>>> import numpy as np
>>> np.set_printoptions(precision=2, suppress=True, linewidth=200, floatmode="fixed")
>>> data = np.load("layer8.npy")
>>> print(data)
[[-1.00 -0.29 19.02]
 [ 1.40 -2.20 19.19]
 [ 0.14  1.28 18.66]
 [ 2.92  2.00 21.25]
 [ 0.32  0.44 22.02]
 [ 0.61  2.83 18.07]
 [ 0.32  0.78 19.95]
 [ 0.55 -0.12 20.38]
 [ 1.50  0.81 21.76]
 [ 0.06 -0.55 20.82]
 [-0.77 -0.75 19.91]
 [ 1.46  2.31 20.21]
 [-0.27  0.95 21.50]
 [-1.72 -0.83 21.32]
 [-1.68  1.59 19.56]
 [-0.52  0.42 20.68]
 [ 1.09 -0.67 20.31]
 [ 0.55  1.37 20.16]
 [-0.33 -0.71 18.39]
 [-0.89 -1.50 20.59]
 [-0.87  0.09 19.91]
 [-0.22 -0.08 17.63]
 [-0.26  0.43 19.45]
 [ 0.01 -0.04 22.10]
 [-2.27  0.42 18.06]
 [ 0.14  0.87 20.71]
 [-1.36 -0.05 20.93]]
>>> # column 2 is much longer than the rest
>>> print(np.linalg.norm(data, axis=0))
[  5.81   6.06 104.60]
>>> print(np.linalg.norm(data, axis=1).argmax())
23
>>> print(round(float(np.linalg.norm(data[2] - data[7])), 2))
2.26
>>> print(round(float(np.linalg.norm(data) ** 2 / np.linalg.norm(data, 2) ** 2), 2))
1.01
>>> x = np.array([-3, -2, -3])
>>> rhs = data @ x
>>> print(np.linalg.lstsq(data, rhs)[0])
[-3.00 -2.00 -3.00]
>>> rng = np.random.default_rng(453)
>>> rhs = rhs + 0.3 * rng.normal(size=27)
>>> print(rhs)
[-53.09 -57.74 -59.23 -76.86 -68.17 -61.31 -62.61 -62.47 -71.53 -61.57 -56.12 -69.56 -65.71 -56.94 -57.03 -61.58 -62.83 -64.38 -53.25 -55.94 -57.49 -51.96 -58.68 -66.19 -48.42 -64.54 -58.44]
>>> coef, *_ = np.linalg.lstsq(data, rhs)
>>> print(coef)
[-3.04 -1.97 -3.00]
>>> print(np.round(data.T @ (rhs - data @ coef), 2) + 0)
[0.00 0.00 0.00]
>>> print(coef.round())
[-3.00 -2.00 -3.00]
>>> Xs = (data - data.mean(axis=0)) / data.std(axis=0)
>>> print(np.argwhere(np.abs(Xs) > 2))
[[ 1  1]
 [ 3  0]
 [ 5  1]
 [21  2]]
>>> coef = np.linalg.lstsq(np.delete(Xs, 0, axis=1), Xs[:, 0])[0]
>>> print(np.round(1 - np.var(Xs[:, 0] - np.delete(Xs, 0, axis=1) @ coef), 2))
0.14
>>> dist = np.linalg.norm(data[:, None] - data[None], axis=-1)
>>> print(np.linalg.matrix_rank(dist ** 2))
5
>>> print(np.unravel_index(dist.round(6).argmax(), dist.shape))
(np.int64(3), np.int64(24))
>>> print(dist[9].round(6).argsort(kind="stable")[:4])
[ 9  7 15 16]
>>> u = np.array([0, 3, 1, 0]) + 0.5
>>> K = np.outer(u, u) / (u @ u)
>>> print(K)
[[0.02 0.12 0.05 0.02]
 [0.12 0.82 0.35 0.12]
 [0.05 0.35 0.15 0.05]
 [0.02 0.12 0.05 0.02]]
>>> # rank 1
>>> Uu, sigma, VT = np.linalg.svd(K)
>>> vecs = VT[:(sigma > 1e-8).sum()]
>>> x = K[2] + -3 * K[0] + rng.integers(2) * np.eye(4)[0]
>>> print(x.round(2) + 0)
[0.00 0.00 0.00 0.00]
>>> print(round(np.linalg.norm(x - vecs.T @ vecs @ x), 2))
0.0
>>> print(np.linalg.matrix_rank(np.vstack([K, x])))
1
>>> print(np.round(np.poly(K), 2) + 0)
[ 1.00 -1.00  0.00  0.00  0.00]
>>> print(np.einsum("ii->", K))
1.0
>>> print(round(float(np.linalg.det(2 * K)), 2), round(float(np.linalg.det(K)), 2))
-0.0 -0.0
>>> print(round(np.linalg.det(K.T), 2))
-0.0
>>> print(np.kron(np.eye(2, dtype=int), K))
[[0.02 0.12 0.05 0.02 0.00 0.00 0.00 0.00]
 [0.12 0.82 0.35 0.12 0.00 0.00 0.00 0.00]
 [0.05 0.35 0.15 0.05 0.00 0.00 0.00 0.00]
 [0.02 0.12 0.05 0.02 0.00 0.00 0.00 0.00]
 [0.00 0.00 0.00 0.00 0.02 0.12 0.05 0.02]
 [0.00 0.00 0.00 0.00 0.12 0.82 0.35 0.12]
 [0.00 0.00 0.00 0.00 0.05 0.35 0.15 0.05]
 [0.00 0.00 0.00 0.00 0.02 0.12 0.05 0.02]]
>>> print(np.allclose(K[:-1].T @ np.linalg.lstsq(K[:-1].T, K[-1])[0], K[-1]))
True
>>> print(np.abs(np.diag(np.linalg.qr(K)[1])) > 1e-9)
[ True False False False]
>>> labels = rng.permutation(4)
>>> print(labels)
[2 0 3 1]
>>> out = K[labels][:, labels]
>>> print(np.trace(out))
1.0
>>> print(round(np.linalg.det(out), 2), np.round(np.linalg.det(K[labels]), 2))
0.0 -0.0
>>> rank = np.linalg.matrix_rank(K)
>>> print(rank)
1
>>> ns = np.linalg.svd(K)[2][rank:].T
>>> print([int(np.linalg.matrix_rank(K[:i])) for i in range(1, len(K) + 1)])
[1, 1, 1, 1]
>>> print([int(np.linalg.matrix_rank(K[:, :j + 1])) for j in range(4)])
[1, 1, 1, 1]
>>> print(ns @ ns.T)
[[ 0.98 -0.12 -0.05 -0.02]
 [-0.12  0.18 -0.35 -0.12]
 [-0.05 -0.35  0.85 -0.05]
 [-0.02 -0.12 -0.05  0.98]]
>>> F = np.loadtxt("data.csv", delimiter=",")
>>> print(F)
[[ 12.33  10.89  11.37]
 [ -0.36  17.31 -10.02]
 [-13.18 -14.92  -1.93]
 [-18.57   3.97  -6.27]
 [ 16.68   9.35  -5.85]
 [ -5.79  10.31 -16.13]
 [-12.77   6.51  13.95]
 [  1.60 -19.88  -1.45]
 [ 14.60   4.90  12.76]
 [  0.89  19.89  -1.86]
 [ -6.41  18.59  -3.67]
 [ 12.63   6.21  14.21]
 [  3.21  14.30  13.62]
 [-10.38 -12.04  12.14]
 [ -9.88 -17.37  -0.74]
 [  3.72  16.58 -10.54]
 [  4.66 -18.37   6.38]
 [ -4.61  10.73  16.23]
 [ 14.43  13.07   4.59]
 [ -2.08  -5.04  19.24]
 [ 11.04   0.26  16.67]
 [-19.03  -0.62   6.11]
 [  4.18 -19.27  -3.36]
 [  4.15 -19.32  -3.06]]
>>> x = np.array([0, 3, 3, 0])
>>> print(np.trace(K))
1.0
>>> print(np.eye(4) - K)
[[ 0.98 -0.12 -0.05 -0.02]
 [-0.12  0.18 -0.35 -0.12]
 [-0.05 -0.35  0.85 -0.05]
 [-0.02 -0.12 -0.05  0.98]]
>>> print(np.linalg.eigvalsh(2 * K - np.eye(4)))
[-1.00 -1.00 -1.00  1.00]
>>> labels = rng.permutation(3)
>>> out = F[:, labels] * rng.choice([-1, 1], 3)
>>> print(out)
[[ 10.89 -11.37  12.33]
 [ 17.31  10.02  -0.36]
 [-14.92   1.93 -13.18]
 [  3.97   6.27 -18.57]
 [  9.35   5.85  16.68]
 [ 10.31  16.13  -5.79]
 [  6.51 -13.95 -12.77]
 [-19.88   1.45   1.60]
 [  4.90 -12.76  14.60]
 [ 19.89   1.86   0.89]
 [ 18.59   3.67  -6.41]
 [  6.21 -14.21  12.63]
 [ 14.30 -13.62   3.21]
 [-12.04 -12.14 -10.38]
 [-17.37   0.74  -9.88]
 [ 16.58  10.54   3.72]
 [-18.37  -6.38   4.66]
 [ 10.73 -16.23  -4.61]
 [ 13.07  -4.59  14.43]
 [ -5.04 -19.24  -2.08]
 [  0.26 -16.67  11.04]
 [ -0.62  -6.11 -19.03]
 [-19.27   3.36   4.18]
 [-19.32   3.06   4.15]]
>>> Uu, _, VT = np.linalg.svd(F.T @ out)
>>> print(np.round(np.linalg.lstsq(F, out)[0], 2) + 0)
[[ 0.00  0.00  1.00]
 [ 1.00  0.00  0.00]
 [ 0.00 -1.00  0.00]]
>>> print(labels)
[1 2 0]
>>> Xs = out - out.mean(axis=1)
Traceback (most recent call last):
  File "<python-input-67>", line 1, in <module>
    Xs = out - out.mean(axis=1)
         ~~~~^~~~~~~~~~~~~~~~~~
ValueError: operands could not be broadcast together with shapes (24,3) (24,) 
>>> Xs = out - out.mean(axis=0)
>>> Uu, sigma, VT = np.linalg.svd(Xs, full_matrices=False)
>>> print(sigma)
[67.40 52.84 43.89]
>>> print(sigma ** 2 / (sigma ** 2).sum())
[0.49 0.30 0.21]
>>> print(VT[0] * np.sign(VT[0, np.abs(VT[0]).argmax()]))
[0.96 0.03 0.28]
>>> print(np.searchsorted(np.cumsum(sigma ** 2) / (sigma ** 2).sum(), 0.9) + 1)
3
>>> print(np.abs(VT[-1]))
[0.22 0.73 0.65]
>>> A = np.load("test13.npy")
>>> print(A)
[[ 0  0  0 32]
 [ 6  0  0 17]
 [ 0  0  0 17]
 [ 0  0  0 17]
 [ 0  0  0 23]
 [ 3  0  0 17]
 [ 0  0  0 26]
 [ 0  0  0 29]
 [ 0  0  0 26]
 [ 3  0  0 14]
 [ 5  0  0 17]
 [ 0  0  0 29]
 [ 0  1  0 11]
 [ 0  0  0 20]
 [ 2  0  0 23]
 [ 0  0  0 29]
 [ 0  3  0  8]
 [ 8  0  0  8]]
>>> # row 3 repeats row 2
>>> Uu, sigma, VT = np.linalg.svd(data)
>>> print(np.argmax(sigma[:-1] / (sigma[1:] + 1e-6)) + 1)
1
>>> print(sigma)
[104.62   6.59   4.93]
>>> out = Uu[:, :1] @ np.diag(sigma[:1]) @ VT[:1]
>>> print(np.linalg.matrix_rank(data, rtol=0.05))
2
>>> print(np.linalg.matrix_rank(out))
1
>>> rank = np.linalg.matrix_rank(A)
>>> print(rank)
3
>>> ns = np.linalg.svd(A)[2][rank:].T
>>> print([int(np.linalg.matrix_rank(A[:, :j + 1])) for j in range(4)])
[1, 2, 2, 3]
>>> print([int(np.linalg.matrix_rank(A[:i])) for i in range(1, len(A) + 1)])
[1, 2, 2, 2, 2, 2, 2, 2, 2, 2, 2, 2, 3, 3, 3, 3, 3, 3]
>>> print(ns[:, 0] / ns[np.abs(ns[:, 0]).round(6).argmax(), 0])
[-0.00 -0.00  1.00 -0.00]
>>> print(ns @ ns.T)
[[0.00 0.00 0.00 0.00]
 [0.00 0.00 0.00 0.00]
 [0.00 0.00 1.00 0.00]
 [0.00 0.00 0.00 0.00]]
>>> print(A @ ns)
[[0.00]
 [0.00]
 [0.00]
 [0.00]
 [0.00]
 [0.00]
 [0.00]
 [0.00]
 [0.00]
 [0.00]
 [0.00]
 [0.00]
 [0.00]
 [0.00]
 [0.00]
 [0.00]
 [0.00]
 [0.00]]
>>> Uu, sigma, VT = np.linalg.svd(A)
>>> vecs = VT[:(sigma > 1e-8).sum()]
>>> x = A[10] + 2 * A[0] + rng.integers(2) * np.eye(4)[1]
>>> print(x)
[ 5.00  1.00  0.00 81.00]
>>> print(np.linalg.matrix_rank(np.vstack([A, x])))
3
>>> print(np.allclose(vecs.T @ vecs @ x, x))
True
>>> print(np.round(vecs.T @ vecs, 2) + 0)
[[1.00 0.00 0.00 0.00]
 [0.00 1.00 0.00 0.00]
 [0.00 0.00 0.00 0.00]
 [0.00 0.00 0.00 1.00]]
>>> E = np.loadtxt("out2.csv", delimiter=",")
>>> print(E)
[[ 2.13  6.57  6.63]
 [-0.70  6.68  4.52]
 [ 0.74  5.40  6.36]
 [ 0.31  7.27  7.61]
 [-0.81  3.01  5.47]
 [-1.38  5.72  5.68]
 [ 1.16  5.04  7.20]
 [-0.13  4.56  5.22]
 [ 0.33  5.48  5.35]
 [-0.80  5.21  5.66]
 [ 1.99  5.01  7.49]
 [ 1.08  6.27  4.87]
 [ 1.27  7.16  5.68]
 [-0.91  6.60  7.10]
 [ 1.57  3.99  5.46]
 [ 1.68  5.43  4.79]
 [ 0.13  7.45  6.55]
 [-0.66  4.99  5.75]]
>>> proj = E @ np.linalg.solve(E.T @ E, E.T)
>>> print(proj @ E[:, 0])
[ 2.13 -0.70  0.74  0.31 -0.81 -1.38  1.16 -0.13  0.33 -0.80  1.99  1.08  1.27 -0.91  1.57  1.68  0.13 -0.66]
>>> print(np.diag(proj))
[0.21 0.28 0.08 0.09 0.28 0.21 0.19 0.06 0.05 0.12 0.32 0.17 0.21 0.17 0.15 0.16 0.13 0.11]
>>> print(np.allclose(proj @ proj, proj))
True
>>> print(np.round(np.linalg.eigvalsh(proj), 2) + 0)
[0.00 0.00 0.00 0.00 0.00 0.00 0.00 0.00 0.00 0.00 0.00 0.00 0.00 0.00 0.00 1.00 1.00 1.00]
>>> print(np.linalg.cond(K) > 100)
True
>>> print([round(float(x), 2) for x in np.linalg.svd(K, compute_uv=False)[:3]])
[1.0, 0.0, 0.0]
>>> print(round(np.linalg.norm(K, 2) / np.linalg.norm(K), 2))
1.0
>>> print(np.linalg.matrix_rank(K, rtol=0.1))
1
>>> C2 = np.cov(E, rowvar=False)
>>> print(np.polyfit(E[:, 1], E[:, 2], 1))
[0.19 4.88]
>>> print(round(np.corrcoef(E[:, 1], E[:, 2])[0, 1], 2))
0.24
>>> print(np.argwhere(np.triu(np.abs(np.corrcoef(E.T)) > 0.8, 1)))
[]
>>> print(np.median(E, axis=0))
[0.32 5.46 5.68]
>>> print(E.std(axis=0))
[1.08 1.15 0.92]
>>> out = np.c_[E[:, :2] @ np.array([[-2, 3], [-2, -1]]), np.array([2, 0, 1, 0, 0, 1, 2, 2, 2, 1, 2, 1, 0, 1, 1, 0, 2, 1])]
>>> print(out)
[[-17.40  -0.18   2.00]
 [-11.96  -8.78   0.00]
 [-12.28  -3.18   1.00]
 [-15.16  -6.34   0.00]
 [ -4.40  -5.44   0.00]
 [ -8.68  -9.86   1.00]
 [-12.40  -1.56   2.00]
 [ -8.86  -4.95   2.00]
 [-11.62  -4.49   2.00]
 [ -8.82  -7.61   1.00]
 [-14.00   0.96   2.00]
 [-14.70  -3.03   1.00]
 [-16.86  -3.35   0.00]
 [-11.38  -9.33   1.00]
 [-11.12   0.72   1.00]
 [-14.22  -0.39   0.00]
 [-15.16  -7.06   2.00]
 [ -8.66  -6.97   1.00]]
>>> print(np.linalg.matrix_rank(out))
3
>>> print(np.linalg.matrix_rank(np.c_[E, out]))
4
>>> theta = np.deg2rad(135)
>>> m1 = np.eye(4)
>>> m1[np.ix_([2, 3], [2, 3])] = [[np.cos(theta), -np.sin(theta)], [np.sin(theta), np.cos(theta)]]
>>> print(m1)
[[ 1.00  0.00  0.00  0.00]
 [ 0.00  1.00  0.00  0.00]
 [ 0.00  0.00 -0.71 -0.71]
 [ 0.00  0.00  0.71 -0.71]]
>>> u = np.array([-4, 1, -2, -4])
>>> out = m1 + np.outer(u, np.eye(4)[1])
>>> print(round(np.linalg.det(out) / np.linalg.det(m1), 2), np.round(1 + np.linalg.solve(m1, u)[1], 2))
2.0 2.0
>>> print(np.linalg.matrix_rank(out - m1))
1
